In [1]: import numpy as np

In [2]: from numpy import linalg as LA

In [3]: np.set_printoptions(precision=1, suppress=True, linewidth=120, floatmode="fixed")

In [4]: J = np.loadtxt("w.csv", delimiter=",")

In [5]: J.round(1) + 0
Out[5]: 
array([[ 0.0, -0.2, -0.4, -2.6,  0.5, -0.8,  2.7, -1.2,  0.9, -0.8, -2.7],
       [ 0.2, -0.4, -0.7,  0.3, -0.3, -4.0, -0.1,  0.7, -1.6,  2.1, -0.6],
       [ 0.6,  0.9, -1.4, -3.2, -0.6,  1.0, -1.1,  2.3,  0.6,  1.7,  0.4],
       [ 0.9, -1.0, -0.5, -0.1,  4.3, -0.5, -1.7,  0.2,  1.1, -0.3, -0.1],
       [-0.2, -2.0,  3.8, -1.0,  0.1,  0.7, -0.4,  1.0, -1.0,  1.0, -1.2],
       [-0.4,  0.1, -0.7, -0.8, -1.2,  0.0, -3.5, -1.7, -1.0, -1.4, -2.0],
       [-2.5, -1.7, -0.6,  0.7, -0.7,  0.1, -0.6, -1.0,  3.0,  2.1, -0.4],
       [-0.6,  2.3,  1.7, -1.4,  1.0, -0.6, -0.4, -2.9, -0.1,  1.6,  1.6],
       [-2.8,  2.7,  0.8,  0.7,  0.9, -0.5, -0.2,  2.1,  0.4, -0.7, -1.5],
       [-0.9,  0.1, -1.7,  0.7,  1.5,  2.3,  0.8, -0.7, -2.6,  2.0, -1.3],
       [-2.8, -1.8, -0.7, -1.7,  0.5, -0.5,  0.3,  0.3, -1.5, -1.6,  2.2]])

In [6]: W = np.array([[1, -2, 0, 0, 3],
   ...:     [-3, -1, 3, -3, 5],
   ...:     [1, -3, -3, 5, 5],
   ...:     [2, 1, 3, 1, -4],
   ...:     [-1, 3, 1, -2, -2],
   ...:     [0, -3, 3, -5, 4],
   ...:     [1, 3, 1, -2, 3],
   ...:     [2, -3, 0, 3, -4],
   ...:     [0, -4, 1, 3, 1],
   ...:     [0, -1, 0, -3, -3],
   ...:     [1, 2, 0, 5, 2]])

In [7]: beta = np.array([4, -9, 8, -7, -5])

In [8]: act = np.maximum(J @ W + beta, 0)

In [9]: (act > 0).mean(axis=0)
Out[9]: array([0.5, 0.3, 0.7, 0.2, 0.2])

In [10]: C = np.array([[2, 0, 1], [0, 1, 1], [0, 0, 1], [1, 0, 2], [2, 1, 1]])

In [11]: (act @ C).round(6).argmax(axis=1)
Out[11]: array([0, 0, 2, 2, 0, 2, 2, 0, 2, 2, 2])

In [12]: W @ C
Out[12]: 
array([[  8,   1,   2],
       [  1,   4,  -2],
       [ 17,   2,  10],
       [ -3,  -3,   4],
       [ -8,   1,  -3],
       [  3,   1,  -6],
       [  6,   6,   4],
       [ -1,  -7,   1],
       [  5,  -3,   4],
       [ -9,  -4, -10],
       [ 11,   4,  15]])

In [13]: Q, r_ = LA.qr(J)

In [14]: np.round(Q.T @ Q, 1) + 0
Out[14]: 
array([[1.0, 0.0, 0.0, 0.0, 0.0, 0.0, 0.0, 0.0, 0.0, 0.0, 0.0],
       [0.0, 1.0, 0.0, 0.0, 0.0, 0.0, 0.0, 0.0, 0.0, 0.0, 0.0],
       [0.0, 0.0, 1.0, 0.0, 0.0, 0.0, 0.0, 0.0, 0.0, 0.0, 0.0],
       [0.0, 0.0, 0.0, 1.0, 0.0, 0.0, 0.0, 0.0, 0.0, 0.0, 0.0],
       [0.0, 0.0, 0.0, 0.0, 1.0, 0.0, 0.0, 0.0, 0.0, 0.0, 0.0],
       [0.0, 0.0, 0.0, 0.0, 0.0, 1.0, 0.0, 0.0, 0.0, 0.0, 0.0],
       [0.0, 0.0, 0.0, 0.0, 0.0, 0.0, 1.0, 0.0, 0.0, 0.0, 0.0],
       [0.0, 0.0, 0.0, 0.0, 0.0, 0.0, 0.0, 1.0, 0.0, 0.0, 0.0],
       [0.0, 0.0, 0.0, 0.0, 0.0, 0.0, 0.0, 0.0, 1.0, 0.0, 0.0],
       [0.0, 0.0, 0.0, 0.0, 0.0, 0.0, 0.0, 0.0, 0.0, 1.0, 0.0],
       [0.0, 0.0, 0.0, 0.0, 0.0, 0.0, 0.0, 0.0, 0.0, 0.0, 1.0]])

In [15]: U, sv, Vt = LA.svd(J, full_matrices=False)

In [16]: np.round(U.T @ U, 1) + 0
Out[16]: 
array([[1.0, 0.0, 0.0, 0.0, 0.0, 0.0, 0.0, 0.0, 0.0, 0.0, 0.0],
       [0.0, 1.0, 0.0, 0.0, 0.0, 0.0, 0.0, 0.0, 0.0, 0.0, 0.0],
       [0.0, 0.0, 1.0, 0.0, 0.0, 0.0, 0.0, 0.0, 0.0, 0.0, 0.0],
       [0.0, 0.0, 0.0, 1.0, 0.0, 0.0, 0.0, 0.0, 0.0, 0.0, 0.0],
       [0.0, 0.0, 0.0, 0.0, 1.0, 0.0, 0.0, 0.0, 0.0, 0.0, 0.0],
       [0.0, 0.0, 0.0, 0.0, 0.0, 1.0, 0.0, 0.0, 0.0, 0.0, 0.0],
       [0.0, 0.0, 0.0, 0.0, 0.0, 0.0, 1.0, 0.0, 0.0, 0.0, 0.0],
       [0.0, 0.0, 0.0, 0.0, 0.0, 0.0, 0.0, 1.0, 0.0, 0.0, 0.0],
       [0.0, 0.0, 0.0, 0.0, 0.0, 0.0, 0.0, 0.0, 1.0, 0.0, 0.0],
       [0.0, 0.0, 0.0, 0.0, 0.0, 0.0, 0.0, 0.0, 0.0, 1.0, 0.0],
       [0.0, 0.0, 0.0, 0.0, 0.0, 0.0, 0.0, 0.0, 0.0, 0.0, 1.0]])

In [17]: np.cumsum(sv ** 2) / np.sum(sv ** 2)
Out[17]: array([0.1, 0.2, 0.3, 0.4, 0.5, 0.5, 0.6, 0.7, 0.8, 0.9, 1.0])

In [18]: (sv > 1e-8).sum()
Out[18]: np.int64(11)

In [19]: U.shape, sv.shape, Vt.shape
Out[19]: ((11, 11), (11,), (11, 11))

In [20]: np.round(U.T @ J @ Vt.T, 1) + 0
Out[20]: 
array([[5.0, 0.0, 0.0, 0.0, 0.0, 0.0, 0.0, 0.0, 0.0, 0.0, 0.0],
       [0.0, 5.0, 0.0, 0.0, 0.0, 0.0, 0.0, 0.0, 0.0, 0.0, 0.0],
       [0.0, 0.0, 5.0, 0.0, 0.0, 0.0, 0.0, 0.0, 0.0, 0.0, 0.0],
       [0.0, 0.0, 0.0, 5.0, 0.0, 0.0, 0.0, 0.0, 0.0, 0.0, 0.0],
       [0.0, 0.0, 0.0, 0.0, 5.0, 0.0, 0.0, 0.0, 0.0, 0.0, 0.0],
       [0.0, 0.0, 0.0, 0.0, 0.0, 5.0, 0.0, 0.0, 0.0, 0.0, 0.0],
       [0.0, 0.0, 0.0, 0.0, 0.0, 0.0, 5.0, 0.0, 0.0, 0.0, 0.0],
       [0.0, 0.0, 0.0, 0.0, 0.0, 0.0, 0.0, 5.0, 0.0, 0.0, 0.0],
       [0.0, 0.0, 0.0, 0.0, 0.0, 0.0, 0.0, 0.0, 5.0, 0.0, 0.0],
       [0.0, 0.0, 0.0, 0.0, 0.0, 0.0, 0.0, 0.0, 0.0, 5.0, 0.0],
       [0.0, 0.0, 0.0, 0.0, 0.0, 0.0, 0.0, 0.0, 0.0, 0.0, 5.0]])

In [21]: sv / sv[0]
Out[21]: array([1.0, 1.0, 1.0, 1.0, 1.0, 1.0, 1.0, 1.0, 1.0, 1.0, 1.0])

In [22]: rng = np.random.default_rng(84)

In [23]: M2 = J + rng.integers(-2, 3, (11, 1)) @ rng.integers(-2, 3, (1, 11))

In [24]: M2
Out[24]: 
array([[ 1.0, -0.2,  0.6, -0.6, -0.5,  1.2,  1.7, -3.2,  2.9, -2.8, -3.7],
       [ 1.2, -0.4,  0.3,  2.3, -1.3, -2.0, -1.1, -1.3,  0.4,  0.1, -1.6],
       [-1.4,  0.9, -3.4, -7.2,  1.4, -3.0,  0.9,  6.3, -3.4,  5.7,  2.4],
       [ 2.9, -1.0,  1.5,  3.9,  2.3,  3.5, -3.7, -3.8,  5.1, -4.3, -2.1],
       [-0.2, -2.0,  3.8, -1.0,  0.1,  0.7, -0.4,  1.0, -1.0,  1.0, -1.2],
       [ 0.6,  0.1,  0.3,  1.2, -2.2,  2.0, -4.5, -3.7,  1.0, -3.4, -3.0],
       [-2.5, -1.7, -0.6,  0.7, -0.7,  0.1, -0.6, -1.0,  3.0,  2.1, -0.4],
       [ 1.4,  2.3,  3.7,  2.6, -1.0,  3.4, -2.4, -6.9,  3.9, -2.4, -0.4],
       [-3.8,  2.7, -0.2, -1.3,  1.9, -2.5,  0.8,  4.1, -1.6,  1.3, -0.5],
       [-1.9,  0.1, -2.7, -1.3,  2.5,  0.3,  1.8,  1.3, -4.6,  4.0, -0.3],
       [-3.8, -1.8, -1.7, -3.7,  1.5, -2.5,  1.3,  2.3, -3.5,  0.4,  3.2]])

In [25]: np.round(LA.svd(M2 - J, compute_uv=False), 1) + 0
Out[25]: array([21.2,  0.0,  0.0,  0.0,  0.0,  0.0,  0.0,  0.0,  0.0,  0.0,  0.0])

In [26]: M2 - J
Out[26]: 
array([[ 1.0,  0.0,  1.0,  2.0, -1.0,  2.0, -1.0, -2.0,  2.0, -2.0, -1.0],
       [ 1.0,  0.0,  1.0,  2.0, -1.0,  2.0, -1.0, -2.0,  2.0, -2.0, -1.0],
       [-2.0,  0.0, -2.0, -4.0,  2.0, -4.0,  2.0,  4.0, -4.0,  4.0,  2.0],
       [ 2.0,  0.0,  2.0,  4.0, -2.0,  4.0, -2.0, -4.0,  4.0, -4.0, -2.0],
       [ 0.0,  0.0,  0.0,  0.0,  0.0,  0.0,  0.0,  0.0,  0.0,  0.0,  0.0],
       [ 1.0,  0.0,  1.0,  2.0, -1.0,  2.0, -1.0, -2.0,  2.0, -2.0, -1.0],
       [ 0.0,  0.0,  0.0,  0.0,  0.0,  0.0,  0.0,  0.0,  0.0,  0.0,  0.0],
       [ 2.0,  0.0,  2.0,  4.0, -2.0,  4.0, -2.0, -4.0,  4.0, -4.0, -2.0],
       [-1.0,  0.0, -1.0, -2.0,  1.0, -2.0,  1.0,  2.0, -2.0,  2.0,  1.0],
       [-1.0,  0.0, -1.0, -2.0,  1.0, -2.0,  1.0,  2.0, -2.0,  2.0,  1.0],
       [-1.0,  0.0, -1.0, -2.0,  1.0, -2.0,  1.0,  2.0, -2.0,  2.0,  1.0]])

In [27]: mat = np.load("data.npy")

In [28]: mat.round(1) + 0
Out[28]: 
array([[ 12.6,  -3.5,   5.3,  -2.1,  -0.5,  -3.1,  -4.6,  -7.9],
       [  1.5,   9.7,  -8.8,   9.9,   4.8,   4.9,  10.4,   7.4],
       [ -4.0,   6.1,   4.3,  -2.5,   7.7,  12.0,   6.1,  -0.6],
       [  5.5,   2.7,   7.3,  -0.7,   4.4,   7.1,  -1.6,  -9.8],
       [ 15.8,  -4.9,   8.4,  -1.5,   0.3,  -9.4,  -5.6, -10.6],
       [  1.9,   9.3,  -8.6,   9.4,   4.2,   5.7,   9.3,   6.5],
       [ -6.3,   8.8,   4.2,  -0.3,  10.5,  11.9,   9.3,   0.7],
       [  0.6,   3.0,   4.5,  -3.0,   4.8,   8.7,   2.4,  -2.9],
       [ -4.0,   7.1,   2.5,  -0.3,   8.3,   9.8,   8.1,   1.6],
       [  8.8,   0.0,   5.7,  -0.9,   2.1,   1.8,  -2.5,  -8.0],
       [ -2.5,   3.1,   6.9,  -4.7,   8.3,   4.0,   6.8,   0.5],
       [ -6.0,   4.7,   8.1,  -5.4,  10.4,   7.1,   8.5,   0.9],
       [  2.2,   5.7,  -4.5,   3.6,   2.8,   7.2,   5.5,   3.4],
       [ -2.1,   6.7,   2.5,   0.6,   7.9,   7.5,   7.5,   0.9],
       [ -8.1,   9.0,   7.9,  -3.8,   9.9,  22.3,   4.5,  -6.0],
       [  1.8,   2.0,   1.4,  -0.8,   5.8,  -3.4,   8.0,   5.1],
       [ 13.7,   2.9,  -1.9,   9.0,   1.4,  -5.8,   0.8,  -4.1],
       [ 12.4,  -5.6,   5.8,  -4.7,  -1.1,  -5.7,  -4.3,  -5.9],
       [ -6.2,   5.8,   3.2,  -2.1,  10.9,   0.9,  13.7,   8.2],
       [  7.8,   6.1, -13.0,   8.8,  -3.8,  11.6,   1.1,   3.0],
       [  1.1,   3.2,   5.5,  -0.5,   8.6,  -3.4,   8.1,   1.3],
       [ -5.0,   6.8,   6.9,  -2.3,  10.3,   9.7,   7.7,  -1.3],
       [ -5.5,   9.2,  -1.6,   2.6,   9.0,   8.3,  12.2,   6.9],
       [ -6.3,   6.9,   4.9,  -3.2,   9.0,  13.3,   7.5,   0.3],
       [  1.7,  -0.3,   3.2,  -4.2,   5.2,  -4.3,   7.0,   5.1],
       [  0.3,   5.9,  -3.1,   3.5,   5.9,   1.1,   9.9,   6.9],
       [ 21.5,  -4.0,   1.4,   4.6,  -4.2,  -8.6,  -8.3, -11.1],
       [ -8.7,   9.3,   1.5,  -0.3,  11.3,   9.4,  13.5,   6.8],
       [  8.4,  -3.0,  12.2,  -5.5,   4.3,  -3.2,  -2.8, -10.1],
       [  2.6,   4.3,   2.3,   1.6,   6.1,   1.5,   5.7,  -0.1],
       [ -6.6,   7.6,   0.1,  -0.7,   8.8,   9.0,  11.5,   6.8],
       [ 14.4,  -5.6,   7.3,  -5.1,  -3.3,   2.1, -10.4, -13.3],
       [-11.8,   9.2,  -0.7,  -3.2,   9.2,  17.2,  12.5,   8.6],
       [  4.8,  10.4, -13.7,  15.5,   4.5,  -3.9,  13.8,  12.3],
       [  1.5,   5.6,  -7.7,   4.8,   3.3,   1.3,  10.0,  10.0],
       [ -3.7,   1.6,   2.7,  -7.1,   4.9,   7.5,   6.3,   4.8],
       [-11.0,  10.6,  -2.2,   2.2,  13.7,   1.6,  21.0,  16.0],
       [  0.4,   4.4,  -1.5,   1.2,   5.5,   1.3,   8.7,   6.0],
       [  5.0,   1.5,   1.8,  -0.8,   2.4,   3.8,   1.3,  -2.0],
       [  3.8,   0.3,   5.2,  -3.9,   3.3,   4.1,   0.7,  -3.5],
       [ -8.4,   8.5,   5.7,  -1.3,  13.3,   5.9,  13.5,   4.5],
       [  7.0,  -2.4,   5.1,  -4.2,   2.1,  -2.9,   0.4,  -2.2],
       [  6.6,   0.2,   8.2,  -0.8,   6.8,  -7.5,   3.6,  -3.8]])

In [29]: # rank 5

In [30]: D = LA.norm(mat[:, None] - mat[None], axis=-1)

In [31]: D.shape
Out[31]: (43, 43)

In [32]: D[24].round(6).argsort(kind="stable")[:4]
Out[32]: array([24, 15, 20, 37])

In [33]: np.flatnonzero(D[24] < D.mean() / 2)
Out[33]: array([15, 20, 24, 37])

In [34]: np.unravel_index(D.round(6).argmax(), D.shape)
Out[34]: (np.int64(26), np.int64(36))

In [35]: D[:5, :5]
Out[35]: 
array([[ 0.0, 34.6, 28.8, 15.3,  8.4],
       [34.6,  0.0, 22.6, 29.7, 40.6],
       [28.8, 22.6,  0.0, 17.1, 35.8],
       [15.3, 29.7, 17.1,  0.0, 21.7],
       [ 8.4, 40.6, 35.8, 21.7,  0.0]])

In [36]: (D + 1e9 * np.eye(43)).round(6).argmin(axis=1)
Out[36]: 
array([17,  5, 23,  9, 17,  1, 23, 39, 13,  3, 11, 21, 37,  8, 23, 24,  9,  0, 40, 12, 15,  2, 30,  2, 15, 37,  4, 30,
        9, 20, 22,  0, 27,  1, 25, 10, 18, 25, 39, 38, 27, 39, 41])

In [37]: D.mean(axis=1).argmax()
Out[37]: np.int64(26)

In [38]: LA.matrix_rank(D ** 2)
Out[38]: np.int64(6)
